>>> import numpy as np
>>> import numpy.linalg as la
>>> np.set_printoptions(precision=1, suppress=True, linewidth=120)
>>> M = np.load("layer14.npy")
>>> M
array([[ -3.2,  19.9,   1. ],
       [-14.4,  32.3,  18.6],
       [ -4. , -17.8,   6.4],
       [ -4.6,  27.7,  -3.8],
       [ -0.5, -12. ,   8.3],
       [ -7.6,   0.7,  -1.9],
       [ 11.9,   9.6,  -8.1],
       [ -1.3,  12.8,   6.2],
       [ -7. ,  19.3,   2.5],
       [ -0.6,  -4.7,   7.3],
       [-13. ,  19. ,  16.1],
       [-10.9,  40.7,   0. ],
       [  2.9,   8.3,  12.4],
       [ 12.8, -47.9,  -0.2],
       [ -2.4, -17.5,   0.4],
       [ -9.9,  10.2,  12.1],
       [ 10.3, -12.9,  -8.9],
       [  0.2,   7.9,   3.2],
       [  2.3,   3.8, -13.6],
       [ -3.5,  -7.2, -10.7],
       [-17.8,  29.6,  10.9],
       [  9.2,  -6.5,  -6.7],
       [  4.7,  23.1,   1.2],
       [ -0.2,  10.3,   1.4],
       [ -9.9,   4.2,   9.5],
       [  0.2, -24.5,   9.4],
       [  1.8,   7.2,  -3.4]])
>>> round(la.norm(M) ** 2 / la.norm(M, 2) ** 2, 1)
np.float64(1.2)
>>> np.round(la.norm(M, "nuc"), 1)
np.float64(177.7)
>>> round(la.norm(M[23], 1), 1), np.round(la.norm(M[23], np.inf), 1)
(np.float64(11.9), np.float64(10.3))
>>> def softmax(z):
...     e = np.exp(z - z.max(axis=-1, keepdims=True))
...     return e / e.sum(axis=-1, keepdims=True)
... 
>>> np.round(softmax(M[25]), 1) + 0
array([0., 0., 1.])
>>> np.round(softmax(M[25] + 2), 1) + 0
array([0., 0., 1.])
>>> np.round(softmax(10 * M[25]), 1) + 0
array([0., 0., 1.])
>>> scores = M @ M.T / np.sqrt(3)
>>> softmax(scores)[25] @ M
array([ 12.8, -47.9,  -0.2])
>>> z = M[:, 1] > np.median(M[:, 1])
>>> f = M[z].mean(axis=0) - M[~z].mean(axis=0)
>>> round(float((((M - M.mean(axis=0)) @ f > 0) == z).mean()), 1)
0.9
>>> f
array([-5.4, 29.3,  5.5])
>>> np.argsort(-np.abs(f).round(6), kind="stable")
array([1, 2, 0])
>>> ((M - M.mean(axis=0)) @ f > 0).astype(int)
array([1, 1, 0, 1, 0, 0, 1, 1, 1, 0, 1, 1, 1, 0, 0, 1, 0, 1, 0, 0, 1, 0, 1, 1, 1, 0, 1])
>>> Xc = M - M.mean(axis=0)
>>> left, s, Vh = la.svd(Xc, full_matrices=False)
>>> np.abs(Vh[0]).argmax()
np.int64(1)
>>> np.abs(Vh[-1])
array([0.8, 0.1, 0.6])
>>> Vh[0] * np.sign(Vh[0, np.abs(Vh[0]).argmax()])
array([-0.3,  1. ,  0.1])
>>> la.matrix_rank(Xc)
np.int64(3)
>>> np.searchsorted(np.cumsum(s ** 2) / (s ** 2).sum(), 0.9) + 1
np.int64(2)
>>> np.round(s ** 2 / (s ** 2).sum(), 1) + 0
array([0.8, 0.2, 0. ])
>>> A = np.load("sample18.npy")
>>> A
array([[-9, -8,  2],
       [ 0,  7, -3],
       [ 0,  0, -4]])
>>> # triangular, det is the product of the diagonal
>>> f = np.array([1, 0, 2])
>>> other = A + np.outer(f, np.eye(3)[1])
>>> la.matrix_rank(la.inv(other) - la.inv(A), tol=1e-8)
np.int64(1)
>>> la.matrix_rank(other - A)
np.int64(1)
>>> f = np.array([3, 3, 0])
>>> np.polyval(f, A[2])
array([ 0,  0, 36])
>>> np.array([np.convolve(row, f, "same") for row in A])
array([[-51, -18,   6],
       [ 21,  12,  -9],
       [  0, -12, -12]])
>>> round(la.det(A[::-1]), 1)
np.float64(-252.0)
>>> round(float(la.det(2 * A)), 1), round(float(la.det(A)), 1)
(2016.0, 252.0)
>>> np.einsum("ii->", A)
np.int64(-6)
>>> rng = np.random.default_rng(86)
>>> other = A + rng.integers(-2, 3, (3, 1)) @ rng.integers(-2, 3, (1, 3))
>>> other
array([[-13, -12,   4],
       [ -2,   5,  -2],
       [  4,   4,  -6]])
>>> np.round(la.svd(other - A, compute_uv=False), 1) + 0
array([9., 0., 0.])
>>> x0 = np.array([2, -3, -1])
>>> other @ np.eye(3)[1]
array([-12.,   5.,   4.])
>>> np.einsum("ij,j->i", other, x0)
array([  6, -17,   2])
>>> (other * x0).sum(axis=1)
array([  6, -17,   2])
>>> (other @ x0).argmax()
np.int64(0)
>>> E = np.array([[3, 2, 1, 0], [2, 1, 3, 3], [1, 2, 1, 2]])
>>> E
array([[3, 2, 1, 0],
       [2, 1, 3, 3],
       [1, 2, 1, 2]])
>>> w1 = np.array([[0, 2, 5, -1, 7],
...     [-8, 2, 3, -9, 1],
...     [4, -8, 5, 5, 3],
...     [9, -8, 9, 5, 7]])
>>> coef = np.array([2, -2, -1, -1, 1])
>>> act = np.maximum(E @ w1 + coef, 0)
>>> (act > 0).mean(axis=0)
array([0.7, 0. , 1. , 0.3, 1. ])
>>> la.matrix_rank(act)
np.int64(3)
>>> basis = np.array([[-2, 3, -2], [-3, 3, -1], [0, 1, -3], [-2, 0, -1], [0, 0, 0]])
>>> w1 @ basis
array([[ -4,  11, -16],
       [ 28, -15,  14],
       [  6,  -7, -20],
       [ -4,  12, -42]])
>>> f = np.array([3, -3])
>>> np.convolve(E[0], f)
array([ 9, -3, -3, -3,  0])
>>> np.correlate(E[0], E[2], "full")
array([ 6,  7, 10,  8,  4,  1,  0])
>>> E.ravel(order="F")
array([3, 2, 1, 2, 1, 2, 1, 3, 1, 0, 3, 2])
>>> E.reshape(2, -1)
array([[3, 2, 1, 0, 2, 1],
       [3, 3, 1, 2, 1, 2]])
>>> E.reshape(-1, 2)
array([[3, 2],
       [1, 0],
       [2, 1],
       [3, 3],
       [1, 2],
       [1, 2]])
>>> T = E.reshape(3, 2, -1)
>>> T[:, 0]
array([[3, 2],
       [2, 1],
       [1, 2]])
>>> T.transpose(1, 0, 2)
array([[[3, 2],
        [2, 1],
        [1, 2]],

       [[1, 0],
        [3, 3],
        [1, 2]]])
>>> np.einsum("ihd,ihd->ih", T, T)
array([[13,  1],
       [ 5, 18],
       [ 5,  5]])
>>> T.shape
(3, 2, 2)
>>> np.swapaxes(T, 1, 2)[1]
array([[2, 3],
       [1, 3]])
>>> np.unravel_index(np.abs(E).argmax(), E.shape)
(np.int64(0), np.int64(0))
>>> np.diff(E, axis=0)
array([[-1, -1,  2,  3],
       [-1,  1, -2, -1]])
>>> E.mean(axis=0)
array([2. , 1.7, 1.7, 1.7])
>>> other = E / np.sqrt((E ** 2).mean(axis=1, keepdims=True))
>>> E - E.mean(axis=1, keepdims=True)
array([[ 1.5,  0.5, -0.5, -1.5],
       [-0.2, -1.2,  0.8,  0.8],
       [-0.5,  0.5, -0.5,  0.5]])
>>> other[0]
array([1.6, 1.1, 0.5, 0. ])
>>> K = np.loadtxt("m.csv", delimiter=",")
>>> K
array([[ 0.,  3., -2.],
       [ 0.,  3., -2.],
       [ 0.,  3., -2.],
       [ 0.,  6., -4.]])
>>> # rows 0 and 1 are equal
>>> np.unique(K.round(6), axis=0).shape
(2, 3)
>>> round(float(np.trace(la.pinv(K) @ K)), 1)
1.0
>>> K @ la.pinv(K) @ K
array([[ 0.,  3., -2.],
       [ 0.,  3., -2.],
       [ 0.,  3., -2.],
       [ 0.,  6., -4.]])
>>> X = np.diag(np.array([-1, -4, 5])) + 5 * np.eye(3, k=1) + 5 * np.eye(3, k=-1)
>>> X
array([[-1.,  5.,  0.],
       [ 5., -4.,  5.],
       [ 0.,  5.,  5.]])
>>> f, g = X[2], X[0]
>>> f @ g
np.float64(25.0)
>>> f @ f
np.float64(50.0)
>>> p = (f @ g) / (f @ f) * f
>>> (g - p) @ f
np.float64(0.0)
>>> g - p
array([-1. ,  2.5, -2.5])
>>> np.outer(f, g)
array([[-0.,  0.,  0.],
       [-5., 25.,  0.],
       [-5., 25.,  0.]])
>>> data = np.array([[0, 1, 0], [1, 0, 0], [0, 0, 0]])
>>> # symmetric
>>> other = data + rng.integers(-2, 3, (3, 2)) @ rng.integers(-2, 3, (2, 3))
>>> other
array([[ 6, -5,  4],
       [ 7, -6,  4],
       [-2,  2,  0]])
>>> np.abs(other - data).sum(axis=1)
array([16, 16,  4])
>>> other - data
array([[ 6, -6,  4],
       [ 6, -6,  4],
       [-2,  2,  0]])
>>> np.round(la.svd(other - data, compute_uv=False), 1) + 0
array([13.5,  1.2,  0. ])
>>> (la.matrix_power((data != 0) + (data.T != 0) + np.eye(3), 3) > 0).astype(int)
array([[1, 1, 0],
       [1, 1, 0],
       [0, 0, 1]])
>>> (data != 0).astype(int)
array([[0, 1, 0],
       [1, 0, 0],
       [0, 0, 0]])
>>> np.flatnonzero(la.matrix_power((data != 0) + (data.T != 0) + np.eye(3), 3)[2])
array([2])
>>> np.sort(la.eigvals(data).real)
array([-1.,  0.,  1.])
>>> evals, vecs = la.eigh(data)
>>> la.eigvalsh(data @ data)
array([0., 1., 1.])
>>> np.unique(evals.round(6) + 0, return_counts=True)[1]
array([1, 1, 1])
>>> la.eigvalsh(data + 3 * np.eye(3))
array([2., 3., 4.])
>>> la.svd(data, compute_uv=False)
array([1., 1., 0.])
>>> np.abs(vecs[:, -1])
array([0.7, 0.7, 0. ])
>>> np.sort(np.abs(la.eigvals(data)))
array([0., 1., 1.])
>>> (data + data.T) / 2
array([[0., 1., 0.],
       [1., 0., 0.],
       [0., 0., 0.]])
>>> np.round(np.abs(la.eigvals(data)).max(), 1)
np.float64(1.0)
>>> round(float(la.det(data)), 1)
0.0
>>> data @ data
array([[1, 0, 0],
       [0, 1, 0],
       [0, 0, 0]])
>>> la.matrix_power(data, 4)
array([[1, 0, 0],
       [0, 1, 0],
       [0, 0, 0]])
>>> np.trace(data)
np.int64(0)
>>> F = np.loadtxt("dump.csv", delimiter=",")
>>> F
array([[0., 0., 0.],
       [0., 0., 1.],
       [0., 1., 0.]])
>>> evals, vecs = la.eigh(F)
>>> x0 = np.array([2, -5, 0])
>>> np.abs(F).sum(axis=1).max(), np.abs(evals).max()
(np.float64(1.0), np.float64(1.0))
>>> np.round(vecs * np.abs(evals) @ vecs.T, 1) + 0
array([[0., 0., 0.],
       [0., 1., 0.],
       [0., 0., 1.]])
>>> x0 @ F @ x0
np.float64(0.0)
>>> vecs * np.maximum(evals, 0) @ vecs.T
array([[0. , 0. , 0. ],
       [0. , 0.5, 0.5],
       [0. , 0.5, 0.5]])
>>> m1 = np.loadtxt("w.csv", delimiter=",")
>>> m1
array([[-21.6, -28.5,  -7.5],
       [-18. , -22.6,  -5.7],
       [-16.2, -19.6,  -4.8],
       [-15.4, -18.3,  -4.4],
       [-13.6, -15.4,  -3.6],
       [-11.8, -12.5,  -2.8],
       [ -5.5,  -3.3,  -0.9],
       [ -3.6,  -1.3,  -0.7],
       [ -3. ,  -0.8,  -0.7],
       [ -2.2,  -0.3,  -0.6],
       [ -2.1,  -0.2,  -0.6],
       [ -1.7,  -0.1,  -0.6],
       [ -1.6,  -0.1,  -0.6],
       [ -1.4,   0. ,  -0.5],
       [  1.4,   0.1,   1.1],
       [  1.5,   0.2,   1.2],
       [  2.2,   0.4,   1.9],
       [  2.3,   0.4,   2. ],
       [  4.4,   1.5,   4.3],
       [  7. ,   3.4,   7.4],
       [ 11.6,   7.6,  13. ],
       [ 24.2,  21.6,  28.4],
       [ 25.6,  23.2,  30.1],
       [ 31.7,  30.8,  37.6],
       [ 32.6,  32. ,  38.7],
       [ 33.3,  32.8,  39.5],
       [ 35.4,  35.5,  42. ]])
>>> dist = la.norm(m1[:, None] - m1[None], axis=-1)
>>> dist[:5, :5]
array([[ 0. ,  7.1, 10.8, 12.3, 15.8],
       [ 7.1,  0. ,  3.6,  5.2,  8.7],
       [10.8,  3.6,  0. ,  1.6,  5.1],
       [12.3,  5.2,  1.6,  0. ,  3.5],
       [15.8,  8.7,  5.1,  3.5,  0. ]])
>>> z = rng.permutation(3)
>>> other = m1[:, z] * rng.choice([-1, 1], 3)
>>> other
array([[-28.5,   7.5, -21.6],
       [-22.6,   5.7, -18. ],
       [-19.6,   4.8, -16.2],
       [-18.3,   4.4, -15.4],
       [-15.4,   3.6, -13.6],
       [-12.5,   2.8, -11.8],
       [ -3.3,   0.9,  -5.5],
       [ -1.3,   0.7,  -3.6],
       [ -0.8,   0.7,  -3. ],
       [ -0.3,   0.6,  -2.2],
       [ -0.2,   0.6,  -2.1],
       [ -0.1,   0.6,  -1.7],
       [ -0.1,   0.6,  -1.6],
       [  0. ,   0.5,  -1.4],
       [  0.1,  -1.1,   1.4],
       [  0.2,  -1.2,   1.5],
       [  0.4,  -1.9,   2.2],
       [  0.4,  -2. ,   2.3],
       [  1.5,  -4.3,   4.4],
       [  3.4,  -7.4,   7. ],
       [  7.6, -13. ,  11.6],
       [ 21.6, -28.4,  24.2],
       [ 23.2, -30.1,  25.6],
       [ 30.8, -37.6,  31.7],
       [ 32. , -38.7,  32.6],
       [ 32.8, -39.5,  33.3],
       [ 35.5, -42. ,  35.4]])
>>> left, _, Vh = la.svd(m1.T @ other)
>>> np.round(la.lstsq(m1, other)[0], 1) + 0
array([[ 0.,  0.,  1.],
       [ 1.,  0.,  0.],
       [ 0., -1.,  0.]])
>>> z
array([1, 2, 0])
>>> np.round(la.norm(m1, "nuc"), 1)
np.float64(188.0)
>>> np.round(la.norm(m1[23], 1), 1), round(float(la.norm(m1[23], np.inf)), 1)
(np.float64(100.1), 37.6)
>>> np.round(la.norm(m1, 2), 1)
np.float64(151.0)
>>> la.norm(m1, axis=1).argmax()
np.int64(26)
